$ ipython --no-banner

In [1]: import numpy as np

In [2]: np.set_printoptions(precision=2, suppress=True, linewidth=100, legacy="1.25")

In [3]: K = np.load("sample13.npy")

In [4]: K
Out[4]: 
array([[-2.89,  1.97, -0.52, -1.66],
       [ 1.06,  0.97, -0.16,  1.74],
       [ 2.37, -4.32,  0.03,  0.51],
       [-0.17, -0.14, -0.98, -0.88],
       [-1.7 , -1.86,  0.32,  1.15],
       [ 2.21, 13.65, -0.59, -0.49],
       [ 3.58, -0.03, -0.39,  1.29],
       [ 3.7 ,  6.88,  0.62, -1.38],
       [ 1.59,  4.79,  0.82,  0.91],
       [ 0.16, -6.44, -0.65,  0.82],
       [-1.4 , -2.62,  0.52, -0.66],
       [-1.25, -3.87, -0.59, -0.22]])

In [5]: t3 = np.stack([K, 2 * K, K[::-1]])

In [6]: np.linalg.norm(t3, axis=(1, 2))
Out[6]: array([20.5, 41. , 20.5])

In [7]: np.einsum("bij,cij->bc", t3, t3)
Out[7]: 
array([[ 420.25,  840.5 ,    8.16],
       [ 840.5 , 1681.  ,   16.33],
       [   8.16,   16.33,  420.25]])

In [8]: (t3 @ K.T).shape
Out[8]: (3, 12, 12)

In [9]: Xc = K - K.mean(axis=0)

In [10]: vecs = np.linalg.svd(Xc)[2][:1]

In [11]: M2 = Xc - Xc @ vecs.T @ vecs

In [12]: (Xc @ vecs.T).std(axis=0)
Out[12]: array([5.41])

In [13]: np.cov(Xc @ vecs.T, rowvar=False)
Out[13]: array(31.91)

In [14]: np.linalg.norm(M2, axis=1).round(6).argmax()
Out[14]: 0

In [15]: np.round(np.diag(vecs.T @ vecs), 2) + 0
Out[15]: array([0.03, 0.97, 0.  , 0.  ])

In [16]: rng = np.random.default_rng(78333)

In [17]: M = np.array([[-2, -2, -2, -2, -1, -2, -2, 0, 2],
    ...:     [-2, 0, 0, 0, -2, -2, -2, 1, 1],
    ...:     [-2, 1, -2, 2, -1, 1, 0, 0, 1],
    ...:     [1, 2, -1, -1, -1, 2, 2, 2, -2],
    ...:     [-2, 1, 2, 1, -2, 1, -1, 1, 0],
    ...:     [-1, 2, -2, -2, -2, 1, 0, -2, 2],
    ...:     [2, 1, -2, -2, -2, 0, 2, 2, 2],
    ...:     [2, -2, 1, -2, -1, -2, -2, 2, 1],
    ...:     [0, -2, 0, -2, 2, 1, 2, 1, -2]]) * (rng.random((9, 9)) < 0.3)

In [18]: M
Out[18]: 
array([[ 0,  0, -2,  0, -1, -2,  0,  0,  2],
       [ 0,  0,  0,  0,  0,  0,  0,  1,  0],
       [ 0,  1,  0,  0,  0,  0,  0,  0,  1],
       [ 1,  0, -1, -1, -1,  0,  2,  0,  0],
       [-2,  0,  0,  0, -2,  0,  0,  1,  0],
       [ 0,  2,  0, -2,  0,  1,  0,  0,  2],
       [ 0,  1, -2, -2, -2,  0,  0,  0,  2],
       [ 0,  0,  1,  0, -1, -2,  0,  0,  0],
       [ 0,  0,  0, -2,  0,  1,  2,  0, -2]])

In [19]: vec = np.array([0, -2, -1, 1, -2, 2, 0, 1, -2])

In [20]: np.einsum("ij,j->i", M, vec)
Out[20]: array([-4,  1, -4,  2,  5, -8, -2, -3,  4])

In [21]: (M * vec).sum(axis=1)
Out[21]: array([-4,  1, -4,  2,  5, -8, -2, -3,  4])

In [22]: M @ vec
Out[22]: array([-4,  1, -4,  2,  5, -8, -2, -3,  4])

In [23]: M * vec
Out[23]: 
array([[ 0,  0,  2,  0,  2, -4,  0,  0, -4],
       [ 0,  0,  0,  0,  0,  0,  0,  1,  0],
       [ 0, -2,  0,  0,  0,  0,  0,  0, -2],
       [ 0,  0,  1, -1,  2,  0,  0,  0,  0],
       [ 0,  0,  0,  0,  4,  0,  0,  1,  0],
       [ 0, -4,  0, -2,  0,  2,  0,  0, -4],
       [ 0, -2,  2, -2,  4,  0,  0,  0, -4],
       [ 0,  0, -1,  0,  2, -4,  0,  0,  0],
       [ 0,  0,  0, -2,  0,  2,  0,  0,  4]])

In [24]: np.unravel_index(np.abs(M).argmax(), M.shape)
Out[24]: (0, 2)

In [25]: np.linalg.svd(M, compute_uv=False)
Out[25]: array([5.79, 4.5 , 3.52, 2.94, 2.06, 1.15, 0.92, 0.82, 0.29])

In [26]: M.sum(axis=1)
Out[26]: array([-3,  1,  2,  0, -3,  3, -3, -2, -1])

In [27]: M2 = np.linalg.inv(M)

In [28]: np.linalg.det(M) * M2
Out[28]: 
array([[  60.,  -54.,  -24.,  -32.,   54.,   40.,  -56.,  -24.,   32.],
       [  40.,  -36., -296.,   72.,   36.,  120.,  -84.,  -16.,  -72.],
       [  20.,   24.,  104.,  -48.,  -24.,  -80.,   56.,  -36.,   48.],
       [  20.,   10., -120.,  -20.,  -10.,   60.,    0.,   20.,   20.],
       [ -60.,  -16.,   24.,   32.,   16.,  -40.,   56.,   24.,  -32.],
       [  40.,   20.,   40.,  -40.,  -20.,  -20.,   -0.,   40.,   40.],
       [ -40.,   36.,   16.,  -72.,  -36.,  -50.,   84.,   16.,    2.],
       [  -0., -140.,   -0.,   -0.,   -0.,   -0.,   -0.,   -0.,   -0.],
       [ -40.,   36.,  156.,  -72.,  -36., -120.,   84.,   16.,   72.]])

In [29]: round(np.linalg.det(M) * np.linalg.det(M2), 2)
Out[29]: 1.0

In [30]: round(float(np.linalg.slogdet(M)[0]), 2)
Out[30]: -1.0

In [31]: np.round(M @ M2, 2) + 0
Out[31]: 
array([[1., 0., 0., 0., 0., 0., 0., 0., 0.],
       [0., 1., 0., 0., 0., 0., 0., 0., 0.],
       [0., 0., 1., 0., 0., 0., 0., 0., 0.],
       [0., 0., 0., 1., 0., 0., 0., 0., 0.],
       [0., 0., 0., 0., 1., 0., 0., 0., 0.],
       [0., 0., 0., 0., 0., 1., 0., 0., 0.],
       [0., 0., 0., 0., 0., 0., 1., 0., 0.],
       [0., 0., 0., 0., 0., 0., 0., 1., 0.],
       [0., 0., 0., 0., 0., 0., 0., 0., 1.]])

In [32]: arr = np.loadtxt("case8.csv", delimiter=",")

In [33]: arr
Out[33]: 
array([[-0.48,  0.3 ,  0.31,  0.34,  0.1 ,  0.25, -0.43,  0.2 ,  0.02, -0.38,  0.15],
       [-0.12, -0.21, -0.22,  0.07, -0.25, -0.15, -0.31, -0.46,  0.66, -0.06,  0.24],
       [ 0.06,  0.64, -0.09, -0.43,  0.06,  0.27, -0.17,  0.08,  0.36,  0.37, -0.1 ],
       [-0.21,  0.38, -0.14, -0.37, -0.07, -0.25,  0.08, -0.5 , -0.33, -0.46, -0.08],
       [ 0.27,  0.05,  0.26, -0.18, -0.69,  0.05, -0.26,  0.08, -0.3 ,  0.07,  0.41],
       [ 0.09,  0.36,  0.2 ,  0.14,  0.09, -0.73,  0.22,  0.25,  0.22,  0.02,  0.31],
       [ 0.51,  0.13, -0.6 ,  0.18,  0.19, -0.04, -0.37,  0.19, -0.14, -0.29,  0.11],
       [ 0.36, -0.02,  0.33, -0.1 ,  0.47,  0.31,  0.16, -0.37,  0.06, -0.14,  0.5 ],
       [-0.36,  0.14, -0.4 ,  0.26,  0.05,  0.09,  0.15, -0.16, -0.31,  0.48,  0.48],
       [ 0.21,  0.33, -0.07,  0.47, -0.4 ,  0.32,  0.5 , -0.1 ,  0.19, -0.2 , -0.14],
       [-0.24, -0.17, -0.28, -0.41, -0.08,  0.18,  0.35,  0.47,  0.19, -0.35,  0.35]])

In [34]: np.round(np.linalg.matrix_power(arr, 3), 2) + 0
Out[34]: 
array([[ 0.03, -0.27, -0.41,  0.32, -0.21,  0.47,  0.01,  0.47,  0.18,  0.37, -0.09],
       [ 0.72, -0.27, -0.24,  0.04, -0.05, -0.16,  0.37, -0.08, -0.16, -0.26, -0.29],
       [-0.42,  0.3 , -0.63, -0.05, -0.04,  0.02,  0.47, -0.12, -0.22, -0.19,  0.09],
       [-0.12, -0.02,  0.43,  0.23,  0.16,  0.3 ,  0.41, -0.14, -0.51,  0.33, -0.26],
       [ 0.33,  0.09, -0.19,  0.  , -0.02, -0.16, -0.09, -0.18, -0.31,  0.55,  0.61],
       [-0.23, -0.25,  0.16,  0.18, -0.03, -0.66,  0.36,  0.47,  0.02,  0.1 ,  0.16],
       [ 0.04,  0.02, -0.06, -0.82,  0.17, -0.01,  0.1 ,  0.31, -0.04,  0.34, -0.26],
       [-0.03, -0.42,  0.05, -0.14,  0.39,  0.25,  0.39, -0.27,  0.46, -0.01,  0.39],
       [-0.11, -0.29, -0.28,  0.13,  0.71, -0.06, -0.37,  0.14, -0.36, -0.15, -0.04],
       [-0.3 , -0.65, -0.04, -0.25, -0.47, -0.02, -0.18, -0.28, -0.29, -0.02,  0.  ],
       [ 0.13,  0.01,  0.23, -0.17, -0.12,  0.36,  0.07,  0.46, -0.34, -0.45,  0.47]])

In [35]: (arr - arr.T) / 2
Out[35]: 
array([[ 0.  ,  0.21,  0.12,  0.28, -0.08,  0.08, -0.47, -0.08,  0.19, -0.3 ,  0.19],
       [-0.21,  0.  , -0.43, -0.15, -0.15, -0.26, -0.22, -0.22,  0.26, -0.19,  0.2 ],
       [-0.12,  0.43,  0.  , -0.15, -0.1 ,  0.03,  0.22, -0.13,  0.38,  0.22,  0.09],
       [-0.28,  0.15,  0.15,  0.  ,  0.05, -0.2 , -0.05, -0.2 , -0.3 , -0.47,  0.16],
       [ 0.08,  0.15,  0.1 , -0.05,  0.  , -0.02, -0.23, -0.19, -0.18,  0.24,  0.25],
       [-0.08,  0.26, -0.03,  0.2 ,  0.02,  0.  ,  0.13, -0.03,  0.06, -0.15,  0.07],
       [ 0.47,  0.22, -0.22,  0.05,  0.23, -0.13,  0.  ,  0.01, -0.14, -0.39, -0.12],
       [ 0.08,  0.22,  0.13,  0.2 ,  0.19,  0.03, -0.01,  0.  ,  0.11, -0.02,  0.01],
       [-0.19, -0.26, -0.38,  0.3 ,  0.18, -0.06,  0.14, -0.11,  0.  ,  0.15,  0.15],
       [ 0.3 ,  0.19, -0.22,  0.47, -0.24,  0.15,  0.39,  0.02, -0.15,  0.  ,  0.11],
       [-0.19, -0.2 , -0.09, -0.16, -0.25, -0.07,  0.12, -0.01, -0.15, -0.11,  0.  ]])

In [36]: (arr + arr.T) / 2
Out[36]: 
array([[-0.48,  0.09,  0.18,  0.07,  0.19,  0.17,  0.04,  0.28, -0.17, -0.08, -0.05],
       [ 0.09, -0.21,  0.21,  0.23, -0.1 ,  0.11, -0.09, -0.24,  0.4 ,  0.13,  0.03],
       [ 0.18,  0.21, -0.09, -0.29,  0.16,  0.24, -0.39,  0.21, -0.02,  0.15, -0.19],
       [ 0.07,  0.23, -0.29, -0.37, -0.13, -0.05,  0.13, -0.3 , -0.03,  0.01, -0.24],
       [ 0.19, -0.1 ,  0.16, -0.13, -0.69,  0.07, -0.04,  0.27, -0.12, -0.17,  0.17],
       [ 0.17,  0.11,  0.24, -0.05,  0.07, -0.73,  0.09,  0.28,  0.16,  0.17,  0.25],
       [ 0.04, -0.09, -0.39,  0.13, -0.04,  0.09, -0.37,  0.17,  0.01,  0.11,  0.23],
       [ 0.28, -0.24,  0.21, -0.3 ,  0.27,  0.28,  0.17, -0.37, -0.05, -0.12,  0.48],
       [-0.17,  0.4 , -0.02, -0.03, -0.12,  0.16,  0.01, -0.05, -0.31,  0.33,  0.34],
       [-0.08,  0.13,  0.15,  0.01, -0.17,  0.17,  0.11, -0.12,  0.33, -0.2 , -0.25],
       [-0.05,  0.03, -0.19, -0.24,  0.17,  0.25,  0.23,  0.48,  0.34, -0.25,  0.35]])

In [37]: np.round(np.abs(np.linalg.eigvals(arr)).max(), 2)
Out[37]: 1.0

In [38]: arr @ arr
Out[38]: 
array([[-0.08,  0.01,  0.09, -0.72, -0.03, -0.36,  0.17, -0.36,  0.24,  0.26,  0.22],
       [-0.66, -0.17, -0.36,  0.08, -0.05, -0.03,  0.39,  0.08, -0.36,  0.32, -0.05],
       [-0.06, -0.07,  0.01,  0.56, -0.27, -0.03,  0.08, -0.2 ,  0.54,  0.29,  0.42],
       [-0.02, -0.63, -0.18, -0.07, -0.12, -0.24, -0.49,  0.16,  0.25,  0.18, -0.37],
       [-0.35,  0.03,  0.09, -0.09,  0.44,  0.21,  0.25,  0.26,  0.63, -0.21, -0.23],
       [-0.09, -0.12, -0.45, -0.25, -0.07,  0.68, -0.25, -0.32,  0.06, -0.17,  0.23],
       [-0.45, -0.38,  0.53,  0.04, -0.05, -0.08, -0.16, -0.13, -0.17, -0.46,  0.28],
       [-0.2 ,  0.33, -0.09, -0.21, -0.35, -0.07, -0.27,  0.67,  0.08, -0.04,  0.37],
       [ 0.22, -0.21, -0.3 , -0.04, -0.44, -0.19,  0.49,  0.05,  0.12, -0.57, -0.06],
       [-0.18,  0.28, -0.46,  0.19,  0.36, -0.51, -0.29, -0.25,  0.03, -0.31,  0.08],
       [ 0.32, -0.43, -0.15, -0.02,  0.51, -0.05,  0.15,  0.31, -0.1 ,  0.05,  0.55]])

In [39]: f, v = arr[0], arr[6]

In [40]: round(f @ v, 2)
Out[40]: 0.0

In [41]: round(f @ f, 2)
Out[41]: 1.0

In [42]: pr = (f @ v) / (f @ f) * f

In [43]: np.round((v - pr) @ f, 2)
Out[43]: 0.0

In [44]: np.linalg.matrix_rank(np.outer(f, v))
Out[44]: 1

In [45]: th = np.radians(180)

In [46]: R = np.eye(11)

In [47]: R[5, 5] = R[7, 7] = np.cos(th)

In [48]: R[5, 7], R[7, 5] = -np.sin(th), np.sin(th)

In [49]: R.round(2) + 0
Out[49]: 
array([[ 1.,  0.,  0.,  0.,  0.,  0.,  0.,  0.,  0.,  0.,  0.],
       [ 0.,  1.,  0.,  0.,  0.,  0.,  0.,  0.,  0.,  0.,  0.],
       [ 0.,  0.,  1.,  0.,  0.,  0.,  0.,  0.,  0.,  0.,  0.],
       [ 0.,  0.,  0.,  1.,  0.,  0.,  0.,  0.,  0.,  0.,  0.],
       [ 0.,  0.,  0.,  0.,  1.,  0.,  0.,  0.,  0.,  0.,  0.],
       [ 0.,  0.,  0.,  0.,  0., -1.,  0.,  0.,  0.,  0.,  0.],
       [ 0.,  0.,  0.,  0.,  0.,  0.,  1.,  0.,  0.,  0.,  0.],
       [ 0.,  0.,  0.,  0.,  0.,  0.,  0., -1.,  0.,  0.,  0.],
       [ 0.,  0.,  0.,  0.,  0.,  0.,  0.,  0.,  1.,  0.,  0.],
       [ 0.,  0.,  0.,  0.,  0.,  0.,  0.,  0.,  0.,  1.,  0.],
       [ 0.,  0.,  0.,  0.,  0.,  0.,  0.,  0.,  0.,  0.,  1.]])

In [50]: M2 = arr @ R.T

In [51]: np.round(np.linalg.det(R), 2), np.trace(R)
Out[51]: (1.0, 7.0)

In [52]: M2
Out[52]: 
array([[-0.48,  0.3 ,  0.31,  0.34,  0.1 , -0.25, -0.43, -0.2 ,  0.02, -0.38,  0.15],
       [-0.12, -0.21, -0.22,  0.07, -0.25,  0.15, -0.31,  0.46,  0.66, -0.06,  0.24],
       [ 0.06,  0.64, -0.09, -0.43,  0.06, -0.27, -0.17, -0.08,  0.36,  0.37, -0.1 ],
       [-0.21,  0.38, -0.14, -0.37, -0.07,  0.25,  0.08,  0.5 , -0.33, -0.46, -0.08],
       [ 0.27,  0.05,  0.26, -0.18, -0.69, -0.05, -0.26, -0.08, -0.3 ,  0.07,  0.41],
       [ 0.09,  0.36,  0.2 ,  0.14,  0.09,  0.73,  0.22, -0.25,  0.22,  0.02,  0.31],
       [ 0.51,  0.13, -0.6 ,  0.18,  0.19,  0.04, -0.37, -0.19, -0.14, -0.29,  0.11],
       [ 0.36, -0.02,  0.33, -0.1 ,  0.47, -0.31,  0.16,  0.37,  0.06, -0.14,  0.5 ],
       [-0.36,  0.14, -0.4 ,  0.26,  0.05, -0.09,  0.15,  0.16, -0.31,  0.48,  0.48],
       [ 0.21,  0.33, -0.07,  0.47, -0.4 , -0.32,  0.5 ,  0.1 ,  0.19, -0.2 , -0.14],
       [-0.24, -0.17, -0.28, -0.41, -0.08, -0.18,  0.35, -0.47,  0.19, -0.35,  0.35]])

In [53]: np.allclose(np.linalg.norm(arr, axis=1), np.linalg.norm(M2, axis=1))
Out[53]: True

In [54]: np.linalg.svd(arr, compute_uv=False), np.linalg.svd(M2, compute_uv=False)
Out[54]: 
(array([1., 1., 1., 1., 1., 1., 1., 1., 1., 1., 1.]),
 array([1., 1., 1., 1., 1., 1., 1., 1., 1., 1., 1.]))

In [55]: np.allclose(arr @ arr.T, M2 @ M2.T)
Out[55]: True
